$ python3 -q
>>> import numpy as np
>>> import numpy.linalg as la
>>> np.set_printoptions(precision=3, suppress=True, linewidth=120, legacy="1.25")
>>> M = np.load("m.npy")
>>> M
array([[-3, -2, -1,  0,  1],
       [ 2,  3,  4,  5,  6],
       [ 7,  8,  9, 10, 11],
       [12, 13, 14, 15, 16],
       [17, 18, 19, 20, 21],
       [22, 23, 24, 25, 26],
       [27, 28, 29, 30, 31],
       [32, 33, 34, 35, 36],
       [37, 38, 39, 40, 41],
       [42, 43, 44, 45, 46]])
>>> f, v = M[3], M[4]
>>> f @ f
990
>>> pr = (f @ v) / (f @ f) * f
>>> np.round((v - pr) @ f, 3)
-0.0
>>> la.matrix_rank(np.outer(f, v))
1
>>> la.matrix_rank(M, rtol=0.1)
1
>>> np.argsort(-la.norm(M, axis=0).round(6), kind="stable")[:3]
array([4, 3, 2])
>>> r = la.matrix_rank(M)
>>> r
2
>>> ns = la.svd(M)[2][r:].T
>>> np.allclose(M @ ns, 0)
True
>>> [int(la.matrix_rank(M[:, :j + 1])) for j in range(5)]
[1, 2, 2, 2, 2]
>>> np.abs(np.diag(la.qr(M)[1])) > 1e-9
array([ True,  True, False, False, False])
>>> np.round(M @ la.pinv(M) @ M, 3) + 0
array([[-3., -2., -1.,  0.,  1.],
       [ 2.,  3.,  4.,  5.,  6.],
       [ 7.,  8.,  9., 10., 11.],
       [12., 13., 14., 15., 16.],
       [17., 18., 19., 20., 21.],
       [22., 23., 24., 25., 26.],
       [27., 28., 29., 30., 31.],
       [32., 33., 34., 35., 36.],
       [37., 38., 39., 40., 41.],
       [42., 43., 44., 45., 46.]])
>>> la.lstsq(M[:-1].T, M[-1])[2]
2
>>> np.allclose(M[:-1].T @ la.lstsq(M[:-1].T, M[-1])[0], M[-1])
True
>>> J = np.load("x.npy")
>>> J
array([[ 3, -5,  3, -5],
       [ 1,  2,  1,  2],
       [ 3, -5,  3, -5],
       [ 1,  2,  1,  2]])
>>> # column 2 repeats column 0
>>> out = np.array([[5, -6, 7], [5, 6, -6], [4, 5, -5], [4, 9, 9]])
>>> la.matrix_rank(J @ out)
2
>>> J @ out
array([[-18, -78,  -9],
       [ 27,  29,   8],
       [-18, -78,  -9],
       [ 27,  29,   8]])
>>> np.einsum("ik,kj->ji", J, out)
array([[-18,  27, -18,  27],
       [-78,  29, -78,  29],
       [ -9,   8,  -9,   8]])
>>> np.vstack([J, out.T]).shape
(7, 4)
>>> feats = np.load("mat.npy")
>>> feats
array([[ 0.,  5.,  0.,  0.,  0.,  0.,  0.],
       [ 5.,  1.,  0.,  0.,  0.,  0.,  0.],
       [ 0.,  0., -3., -5., -3.,  5., -4.],
       [ 0.,  0., -2., -2., -5.,  4., -1.],
       [ 0.,  0.,  2.,  5.,  3.,  4., -5.],
       [ 0.,  0., -3.,  4.,  1., -5.,  0.],
       [ 0.,  0., -3.,  0., -5.,  2.,  1.]])
>>> def softmax(z):
...     e = np.exp(z - z.max(axis=-1, keepdims=True))
...     return e / e.sum(axis=-1, keepdims=True)
... 
>>> np.round(softmax(feats[2] + 3), 3) + 0
array([0.007, 0.007, 0.   , 0.   , 0.   , 0.986, 0.   ])
>>> np.round(softmax(feats[2]), 3) + 0
array([0.007, 0.007, 0.   , 0.   , 0.   , 0.986, 0.   ])
>>> np.round(softmax(10 * feats[2]), 3) + 0
array([0., 0., 0., 0., 0., 1., 0.])
>>> att = feats @ feats.T / np.sqrt(7)
>>> softmax(att).round(6).argmax(axis=1)
array([0, 1, 2, 2, 4, 5, 6])
>>> np.round(softmax(att), 3) + 0
array([[0.999, 0.001, 0.   , 0.   , 0.   , 0.   , 0.   ],
       [0.   , 0.999, 0.   , 0.   , 0.   , 0.   , 0.   ],
       [0.   , 0.   , 1.   , 0.   , 0.   , 0.   , 0.   ],
       [0.   , 0.   , 0.868, 0.131, 0.   , 0.   , 0.001],
       [0.   , 0.   , 0.   , 0.   , 1.   , 0.   , 0.   ],
       [0.   , 0.   , 0.   , 0.   , 0.   , 1.   , 0.   ],
       [0.   , 0.   , 0.019, 0.399, 0.   , 0.   , 0.582]])
